>>> import numpy as np
>>> import numpy.linalg as la
>>> np.set_printoptions(suppress=True, linewidth=100)
>>> rd = lambda a: np.round(a, 2) + 0
>>> feats = np.array([[0.95, -0.19, 1.48],
...     [-0.7, 0.14, -1.15],
...     [-7.46, 1.48, -11.92],
...     [4.18, -0.8, 6.69],
...     [-2.03, 0.4, -3.23],
...     [14.47, -2.88, 23.09],
...     [3.34, -0.65, 5.41],
...     [-2.52, 0.44, -3.99],
...     [-2.38, 0.49, -3.81],
...     [1.57, -0.34, 2.51],
...     [3.05, -0.6, 4.83],
...     [1.92, -0.38, 3.0],
...     [9.45, -1.9, 15.14],
...     [-3.76, 0.75, -6.05],
...     [7.4, -1.47, 11.86],
...     [-4.97, 1.0, -7.98],
...     [6.4, -1.26, 10.26],
...     [4.05, -0.81, 6.44]])
>>> Xs = feats - feats.mean(axis=0)
>>> Uu, sig, Vt = la.svd(Xs, full_matrices=False)
>>> (np.sign(Uu[:, 0]) == np.sign(Uu[0, 0])).astype(int)
array([1, 1, 1, 0, 1, 0, 0, 1, 1, 1, 0, 0, 0, 1, 0, 1, 0, 0])
>>> np.searchsorted(np.cumsum(sig ** 2) / (sig ** 2).sum(), 0.9) + 1
np.int64(1)
>>> rd(np.abs(Vt[-1]))
array([0.3 , 0.91, 0.3 ])
>>> print(rd((sig ** 2).sum() ** 2 / (sig ** 4).sum()))
1.0
>>> rd(Vt[0] * np.sign(Vt[0, np.abs(Vt[0]).argmax()]))
array([ 0.53, -0.1 ,  0.84])
>>> Z = feats[[9, 11]].astype(float)
>>> for _ in range(7):
...     lab = la.norm(feats[:, None] - Z, axis=-1).argmin(axis=1)
...     Z = np.array([feats[lab == j].mean(axis=0) for j in range(2)])
... 
>>> lab
array([0, 0, 0, 1, 0, 1, 1, 0, 0, 0, 1, 1, 1, 0, 1, 0, 1, 1])
>>> rd(Z[1] - Z[0])
array([ 8.4 , -1.66, 13.43])
>>> np.argsort(-la.norm(feats, axis=0).round(6), kind="stable")[:3]
array([2, 0, 1])
>>> print(rd(np.abs(la.svd(feats)[2][-1])))
[0.05 0.99 0.09]
>>> la.matrix_rank(feats, rtol=0.1)
np.int64(1)
>>> rng = np.random.default_rng(89)
>>> lab = rng.permutation(3)
>>> out = feats[:, lab] * rng.choice([-1, 1], 3)
>>> print(out)
[[ -0.95  -0.19  -1.48]
 [  0.7    0.14   1.15]
 [  7.46   1.48  11.92]
 [ -4.18  -0.8   -6.69]
 [  2.03   0.4    3.23]
 [-14.47  -2.88 -23.09]
 [ -3.34  -0.65  -5.41]
 [  2.52   0.44   3.99]
 [  2.38   0.49   3.81]
 [ -1.57  -0.34  -2.51]
 [ -3.05  -0.6   -4.83]
 [ -1.92  -0.38  -3.  ]
 [ -9.45  -1.9  -15.14]
 [  3.76   0.75   6.05]
 [ -7.4   -1.47 -11.86]
 [  4.97   1.     7.98]
 [ -6.4   -1.26 -10.26]
 [ -4.05  -0.81  -6.44]]
>>> Uu, _, Vt = la.svd(feats.T @ out)
>>> print(lab)
[0 1 2]
>>> rd(la.lstsq(feats, out)[0])
array([[-1.,  0.,  0.],
       [ 0.,  1.,  0.],
       [ 0.,  0., -1.]])
>>> M = np.load("sample17.npy")
>>> print(M)
[[  4  -1   0]
 [  0   4  -3]
 [  1   0 -27]]
>>> vals, vecs = la.eig(M)
>>> rd(vals)
array([-27.  ,   3.69,   4.31])
>>> rd(np.sort(la.eigvals(M.T)))
array([-27.  ,   3.69,   4.31])
>>> rd(np.sort(la.eigvals(M @ M)))
array([ 13.6 ,  18.57, 728.83])
>>> rd(np.prod(vals))
np.float64(-429.0)
>>> rd(np.sort(la.eigvals(la.inv(M))))
array([-0.04,  0.23,  0.27])
>>> arr = np.load("dump.npy")
>>> arr
array([[0, 0, 0],
       [0, 7, 6],
       [0, 0, 5]])
>>> # triangular: eigenvalues sit on the diagonal
>>> rd(la.norm(arr, 2) / la.norm(arr))
np.float64(0.94)
>>> np.argsort(-la.norm(arr, axis=0).round(6), kind="stable")[:3]
array([2, 1, 0])
>>> la.cond(arr) > 100
np.True_
>>> la.matrix_rank(arr, rtol=0.1)
np.int64(2)
>>> [round(float(x), 2) for x in la.svd(arr, compute_uv=False)[:3]]
[9.87, 3.55, 0.0]
>>> t3 = np.stack([arr, 5 * arr, arr[::-1]])
>>> (t3 @ arr.T).shape
(3, 3, 3)
>>> np.einsum("bij,cij->bc", t3, t3)
array([[ 110,  550,   85],
       [ 550, 2750,  425],
       [  85,  425,  110]])
>>> rd(la.det(t3))
array([0., 0., 0.])
>>> print(la.matrix_rank(arr - arr[0, 0] * np.eye(3)))
2
>>> rd(np.sort(la.eigvals(arr)))
array([0., 5., 7.])
>>> np.prod(np.diag(arr)), rd(la.det(arr))
(np.int64(0), np.float64(0.0))
>>> K = np.array([[0, 1, 1], [1, 0, 1], [1, 1, 0]])
>>> K
array([[0, 1, 1],
       [1, 0, 1],
       [1, 1, 0]])
>>> Q, r_ = la.qr(K)
>>> print(np.allclose(r_.T @ r_, K.T @ K))
True
>>> rd(r_)
array([[-1.41, -0.71, -0.71],
       [ 0.  ,  1.22,  0.41],
       [ 0.  ,  0.  , -1.15]])
>>> rd(Q)
array([[ 0.  ,  0.82, -0.58],
       [-0.71, -0.41, -0.58],
       [-0.71,  0.41,  0.58]])
>>> rd(np.trace(Q @ Q.T))
np.float64(3.0)
>>> Q.shape, r_.shape
((3, 3), (3, 3))
>>> la.matrix_rank(Q)
np.int64(3)
>>> rd(Q - Q[0])
array([[ 0.  ,  0.  ,  0.  ],
       [-0.71, -1.22,  0.  ],
       [-0.71, -0.41,  1.15]])
>>> rd(Q.mean(axis=0))
array([-0.47,  0.27, -0.19])
>>> rd(np.diff(Q, axis=0))
array([[-0.71, -1.22,  0.  ],
       [ 0.  ,  0.82,  1.15]])
>>> np.count_nonzero(Q)
np.int64(8)
>>> print(rd(la.svd(Q, compute_uv=False)))
[1. 1. 1.]
>>> print(rd(Q.sum(axis=0)))
[-1.41  0.82 -0.58]
